In [1]: import numpy as np

In [2]: import numpy.linalg as la

In [3]: np.set_printoptions(precision=1, suppress=True, linewidth=200, sign=" ")

In [4]: def rnd(a):
   ...:     return np.round(a, 1) + 0
   ...: 

In [5]: feats = np.loadtxt("m.csv", delimiter=",")

In [6]: feats
Out[6]: 
array([[-3.,  0.,  0.,  0.,  0.],
       [ 0., -2.,  0.,  0.,  0.],
       [ 0.,  0., -1.,  0.,  0.],
       [ 0.,  0.,  0.,  0.,  0.],
       [ 0.,  0.,  0.,  0., -2.]])

In [7]: # equal to its transpose

In [8]: left, s, Vt = la.svd(feats)

In [9]: vecs = Vt[:(s > 1e-8).sum()]

In [10]: rng = np.random.default_rng(30082)

In [11]: x0 = feats[1] + -3 * feats[0] + rng.integers(2) * np.eye(5)[0]

In [12]: x0
Out[12]: array([ 9., -2.,  0.,  0.,  0.])

In [13]: vecs.T @ vecs
Out[13]: 
array([[ 1.,  0.,  0.,  0.,  0.],
       [ 0.,  1.,  0.,  0.,  0.],
       [ 0.,  0.,  1.,  0.,  0.],
       [ 0.,  0.,  0.,  0.,  0.],
       [ 0.,  0.,  0.,  0.,  1.]])

In [14]: la.matrix_rank(np.vstack([feats, x0]))
Out[14]: np.int64(4)

In [15]: np.diag(vecs.T @ vecs)
Out[15]: array([ 1.,  1.,  1.,  0.,  1.])

In [16]: rnd(la.norm(x0 - vecs.T @ vecs @ x0))
Out[16]: np.float64(0.0)

In [17]: np.allclose(vecs.T @ vecs @ x0, x0)
Out[17]: True

In [18]: left, s, Vt = la.svd(feats)

In [19]: np.argmax(s[:-1] / (s[1:] + 1e-6)) + 1
Out[19]: np.int64(4)

In [20]: other = left[:, :4] @ np.diag(s[:4]) @ Vt[:4]

In [21]: rnd(la.norm(feats - other, 2)), s[4]
Out[21]: (np.float64(0.0), np.float64(0.0))

In [22]: np.abs(feats - other).max()
Out[22]: np.float64(0.0)

In [23]: la.matrix_rank(feats, rtol=0.05)
Out[23]: np.int64(4)

In [24]: r = la.matrix_rank(feats)

In [25]: r
Out[25]: np.int64(4)

In [26]: N = la.svd(feats)[2][r:].T

In [27]: [int(la.matrix_rank(feats[:i])) for i in range(1, len(feats) + 1)]
Out[27]: [1, 2, 3, 3, 4]

In [28]: N.shape
Out[28]: (5, 1)

In [29]: N @ N.T
Out[29]: 
array([[ 0.,  0.,  0.,  0.,  0.],
       [ 0.,  0.,  0.,  0.,  0.],
       [ 0.,  0.,  0.,  0.,  0.],
       [ 0.,  0.,  0.,  1.,  0.],
       [ 0.,  0.,  0.,  0.,  0.]])

In [30]: feats @ N
Out[30]: 
array([[ 0.],
       [ 0.],
       [ 0.],
       [ 0.],
       [ 0.]])

In [31]: np.allclose(feats @ N, 0)
Out[31]: True

In [32]: la.matrix_rank(feats.T @ feats), la.matrix_rank(feats @ feats.T)
Out[32]: (np.int64(4), np.int64(4))

In [33]: la.cond(feats) > 100
Out[33]: np.True_

In [34]: np.argsort(-la.norm(feats, axis=0).round(6), kind="stable")[:3]
Out[34]: array([ 0,  1,  4])

In [35]: feats[:, 0] @ feats[:, 3]
Out[35]: np.float64(0.0)

In [36]: rnd(la.pinv(feats))
Out[36]: 
array([[-0.3,  0. ,  0. ,  0. ,  0. ],
       [ 0. , -0.5,  0. ,  0. ,  0. ],
       [ 0. ,  0. , -1. ,  0. ,  0. ],
       [ 0. ,  0. ,  0. ,  0. ,  0. ],
       [ 0. ,  0. ,  0. ,  0. , -0.5]])

In [37]: feats.T @ feats
Out[37]: 
array([[ 9.,  0.,  0.,  0.,  0.],
       [ 0.,  4.,  0.,  0.,  0.],
       [ 0.,  0.,  1.,  0.,  0.],
       [ 0.,  0.,  0.,  0.,  0.],
       [ 0.,  0.,  0.,  0.,  4.]])

In [38]: other = np.array([[6, 3, 1, -2, 2],
    ...:     [6, -5, 7, 7, -6],
    ...:     [7, 7, -7, 4, -4],
    ...:     [-1, -5, -3, 9, 4],
    ...:     [-8, -3, 6, 8, 4]])

In [39]: other[-1] = other[0]

In [40]: X = other + 0.3 * np.eye(5)

In [41]: X
Out[41]: 
array([[ 6.3,  3. ,  1. , -2. ,  2. ],
       [ 6. , -4.7,  7. ,  7. , -6. ],
       [ 7. ,  7. , -6.7,  4. , -4. ],
       [-1. , -5. , -3. ,  9.3,  4. ],
       [ 6. ,  3. ,  1. , -2. ,  2.3]])

In [42]: round(np.log10(la.cond(X)))
Out[42]: 2

In [43]: rnd(np.abs(la.svd(X)[2][-1]))
Out[43]: array([ 0.3,  0.7,  0.5,  0.4,  0.2])

In [44]: F = np.load("run14.npy")

In [45]: F
Out[45]: 
array([[ 3., -3.,  0.],
       [-3.,  0., -3.],
       [ 0., -3., -1.]])

In [46]: def softmax(z):
    ...:     e = np.exp(z - z.max(axis=-1, keepdims=True))
    ...:     return e / e.sum(axis=-1, keepdims=True)
    ...: 

In [47]: rnd(softmax(10 * F[1]))
Out[47]: array([ 0.,  1.,  0.])

In [48]: rnd(softmax(F[1]))
Out[48]: array([ 0. ,  0.9,  0. ])

In [49]: S = F @ F.T / np.sqrt(3)

In [50]: rnd(softmax(S))
Out[50]: 
array([[ 1. ,  0. ,  0. ],
       [ 0. ,  1. ,  0. ],
       [ 0.4,  0. ,  0.6]])

In [51]: rnd(softmax(S)[1] @ F)
Out[51]: array([-3.,  0., -3.])

In [52]: softmax(S).round(6).argmax(axis=1)
Out[52]: array([ 0,  1,  2])

In [53]: other = np.array([[3, 3, 5], [-4, 1, -4]])

In [54]: Z = np.kron(other, F)

In [55]: Z
Out[55]: 
array([[  9.,  -9.,   0.,   9.,  -9.,   0.,  15., -15.,   0.],
       [ -9.,   0.,  -9.,  -9.,   0.,  -9., -15.,   0., -15.],
       [  0.,  -9.,  -3.,   0.,  -9.,  -3.,   0., -15.,  -5.],
       [-12.,  12.,  -0.,   3.,  -3.,   0., -12.,  12.,  -0.],
       [ 12.,  -0.,  12.,  -3.,   0.,  -3.,  12.,  -0.,  12.],
       [ -0.,  12.,   4.,   0.,  -3.,  -1.,  -0.,  12.,   4.]])

In [56]: rnd(la.norm(Z, 2)), rnd(la.norm(other, 2) * la.norm(F, 2))
Out[56]: (np.float64(43.6), np.float64(43.6))

In [57]: q = X.astype(float).copy()

In [58]: for j in range(5):
    ...:     q[:, j] -= q[:, :j] @ (q[:, :j].T @ q[:, j])
    ...:     q[:, j] /= la.norm(q[:, j])
    ...: 

In [59]: rnd(q.T @ q)
Out[59]: 
array([[ 1.,  0.,  0.,  0.,  0.],
       [ 0.,  1.,  0.,  0.,  0.],
       [ 0.,  0.,  1.,  0.,  0.],
       [ 0.,  0.,  0.,  1.,  0.],
       [ 0.,  0.,  0.,  0.,  1.]])

In [60]: w, vecs = la.eigh(F)

In [61]: np.abs(vecs[:, -1]).round(6).argmax()
Out[61]: np.int64(0)

In [62]: np.unique(w.round(6) + 0, return_counts=True)[1]
Out[62]: array([ 1,  1,  1])

In [63]: (w > 1e-8).sum(), (w < -1e-8).sum()
Out[63]: (np.int64(2), np.int64(1))

In [64]: E = np.loadtxt("a.csv", delimiter=",")

In [65]: E
Out[65]: 
array([[ 0., -9.],
       [-9.,  0.]])

In [66]: labels = rng.permutation(3)

In [67]: labels
Out[67]: array([ 0,  1,  2])

In [68]: other = F[labels][:, labels]

In [69]: other
Out[69]: 
array([[ 3., -3.,  0.],
       [-3.,  0., -3.],
       [ 0., -3., -1.]])

In [70]: rnd(np.sort(np.abs(la.eigvals(other))))
Out[70]: array([ 0.8,  4.1,  5.3])

In [71]: np.allclose(other @ other.T, other.T @ other)
Out[71]: True

In [72]: other @ other
Out[72]: 
array([[18., -9.,  9.],
       [-9., 18.,  3.],
       [ 9.,  3., 10.]])

In [73]: np.trace(other)
Out[73]: np.float64(2.0)

In [74]: np.allclose(other, other.T)
Out[74]: True

In [75]: m1 = np.loadtxt("arr.csv", delimiter=",")

In [76]: m1
Out[76]: 
array([[ 0.,  1.],
       [ 1.,  0.]])

In [77]: w, vecs = la.eigh(m1)

In [78]: x0 = np.array([3, 2])

In [79]: rnd(x0 @ m1 @ x0 / (x0 @ x0)), w[0], w[-1]
Out[79]: (np.float64(0.9), np.float64(-1.0), np.float64(1.0))

In [80]: rnd(vecs * np.abs(w) @ vecs.T)
Out[80]: 
array([[ 1.,  0.],
       [ 0.,  1.]])

In [81]: np.abs(m1).sum(axis=1).max(), np.abs(w).max()
Out[81]: (np.float64(1.0), np.float64(1.0))

In [82]: x0 = np.array([4, 0])

In [83]: rnd(la.inv(m1))
Out[83]: 
array([[ 0.,  1.],
       [ 1.,  0.]])

In [84]: 2 - la.matrix_rank(m1 - np.eye(2), tol=1e-8)
Out[84]: np.int64(1)

In [85]: [p for p in range(1, 25) if np.allclose(la.matrix_power(m1, p), np.eye(2))]
Out[85]: [2, 4, 6, 8, 10, 12, 14, 16, 18, 20, 22, 24]

In [86]: W0 = np.load("w.npy")

In [87]: W0
Out[87]: 
array([[ 0, -2,  1,  3],
       [ 2,  0, -1,  2],
       [-1,  1,  0, -3],
       [-3, -2,  3,  0]])

In [88]: rnd(la.norm(W0, axis=0))
Out[88]: array([ 3.7,  3. ,  3.3,  4.7])

In [89]: rnd(la.norm(W0, 2))
Out[89]: np.float64(5.3)

In [90]: rnd(la.norm(W0) ** 2 / la.norm(W0, 2) ** 2)
Out[90]: np.float64(2.0)

In [91]: rnd(la.norm(W0[1], 1)), rnd(la.norm(W0[1], np.inf))
Out[91]: (np.float64(5.0), np.float64(2.0))

In [92]: la.norm(W0, axis=1).argmax()
Out[92]: np.int64(3)

In [93]: W0[1] @ W0[2]
Out[93]: np.int64(-8)

In [94]: J = np.load("layer5.npy")

In [95]: rnd(J)
Out[95]: 
array([[ 2.5,  0.6, -0.2, -0.3],
       [ 0.6,  0.6,  0.3, -0.9],
       [-0.2,  0.3,  0.9,  0.1],
       [-0.3, -0.9,  0.1,  2. ]])

In [96]: rnd(J.reshape(-1, 2))
Out[96]: 
array([[ 2.5,  0.6],
       [-0.2, -0.3],
       [ 0.6,  0.6],
       [ 0.3, -0.9],
       [-0.2,  0.3],
       [ 0.9,  0.1],
       [-0.3, -0.9],
       [ 0.1,  2. ]])

In [97]: blk = J.reshape(4, 2, -1)

In [98]: rnd(blk.sum(axis=1))
Out[98]: 
array([[ 2.4,  0.3],
       [ 0.8, -0.3],
       [ 0.7,  0.4],
       [-0.2,  1.1]])

In [99]: rnd(blk[:, 0])
Out[99]: 
array([[ 2.5,  0.6],
       [ 0.6,  0.6],
       [-0.2,  0.3],
       [-0.3, -0.9]])

In [100]: rnd(np.swapaxes(blk, 1, 2)[2])
Out[100]: 
array([[-0.2,  0.9],
       [ 0.3,  0.1]])
